>>> import numpy as np
>>> from numpy import linalg as LA
>>> np.set_printoptions(suppress=True, linewidth=100)
>>> def tidy(a):
...     return np.round(a, 4) + 0
... 
>>> mat = -1 * np.eye(6) + np.ones((6, 6))
>>> mat
array([[0., 1., 1., 1., 1., 1.],
       [1., 0., 1., 1., 1., 1.],
       [1., 1., 0., 1., 1., 1.],
       [1., 1., 1., 0., 1., 1.],
       [1., 1., 1., 1., 0., 1.],
       [1., 1., 1., 1., 1., 0.]])
>>> vals, evecs = LA.eigh(mat)
>>> vec = np.array([1, -1, 0, 0, -2, 0])
>>> np.abs(mat).sum(axis=1).max(), tidy(np.abs(vals).max())
(np.float64(5.0), np.float64(5.0))
>>> tidy(evecs * np.abs(vals) @ evecs.T)
array([[1.6667, 0.6667, 0.6667, 0.6667, 0.6667, 0.6667],
       [0.6667, 1.6667, 0.6667, 0.6667, 0.6667, 0.6667],
       [0.6667, 0.6667, 1.6667, 0.6667, 0.6667, 0.6667],
       [0.6667, 0.6667, 0.6667, 1.6667, 0.6667, 0.6667],
       [0.6667, 0.6667, 0.6667, 0.6667, 1.6667, 0.6667],
       [0.6667, 0.6667, 0.6667, 0.6667, 0.6667, 1.6667]])
>>> tidy(vec @ mat @ vec / (vec @ vec)), tidy(vals[0]), tidy(vals[-1])
(np.float64(-0.3333), np.float64(-1.0), np.float64(5.0))
>>> (np.sign(evecs[:, -1].round(6)) == np.sign(evecs[0, -1].round(6))).astype(int)
array([1, 1, 1, 1, 1, 1])
>>> mat @ mat
array([[5., 4., 4., 4., 4., 4.],
       [4., 5., 4., 4., 4., 4.],
       [4., 4., 5., 4., 4., 4.],
       [4., 4., 4., 5., 4., 4.],
       [4., 4., 4., 4., 5., 4.],
       [4., 4., 4., 4., 4., 5.]])
>>> low = np.diag(mat.sum(axis=1)) - mat
>>> LA.matrix_rank(low)
np.int64(5)
>>> B = mat / LA.norm(mat, axis=1, keepdims=True)
>>> C2 = B @ B.T
>>> (np.abs(C2) > 0.9).astype(int)
array([[1, 0, 0, 0, 0, 0],
       [0, 1, 0, 0, 0, 0],
       [0, 0, 1, 0, 0, 0],
       [0, 0, 0, 1, 0, 0],
       [0, 0, 0, 0, 1, 0],
       [0, 0, 0, 0, 0, 1]])
>>> tidy(C2[4])
array([0.8, 0.8, 0.8, 0.8, 1. , 0.8])
>>> Q, R = LA.qr(mat)
>>> tidy(np.abs(np.diag(R)))
array([2.2361, 1.3416, 1.2019, 1.1435, 1.1114, 1.0911])
>>> tidy(R)
array([[-2.2361, -1.7889, -1.7889, -1.7889, -1.7889, -1.7889],
       [ 0.    ,  1.3416,  0.5963,  0.5963,  0.5963,  0.5963],
       [ 0.    ,  0.    ,  1.2019,  0.3698,  0.3698,  0.3698],
       [ 0.    ,  0.    ,  0.    ,  1.1435,  0.2691,  0.2691],
       [ 0.    ,  0.    ,  0.    ,  0.    ,  1.1114,  0.2117],
       [ 0.    ,  0.    ,  0.    ,  0.    ,  0.    , -1.0911]])
>>> tidy(Q @ R)
array([[0., 1., 1., 1., 1., 1.],
       [1., 0., 1., 1., 1., 1.],
       [1., 1., 0., 1., 1., 1.],
       [1., 1., 1., 0., 1., 1.],
       [1., 1., 1., 1., 0., 1.],
       [1., 1., 1., 1., 1., 0.]])
>>> tidy(Q.T @ Q)
array([[1., 0., 0., 0., 0., 0.],
       [0., 1., 0., 0., 0., 0.],
       [0., 0., 1., 0., 0., 0.],
       [0., 0., 0., 1., 0., 0.],
       [0., 0., 0., 0., 1., 0.],
       [0., 0., 0., 0., 0., 1.]])
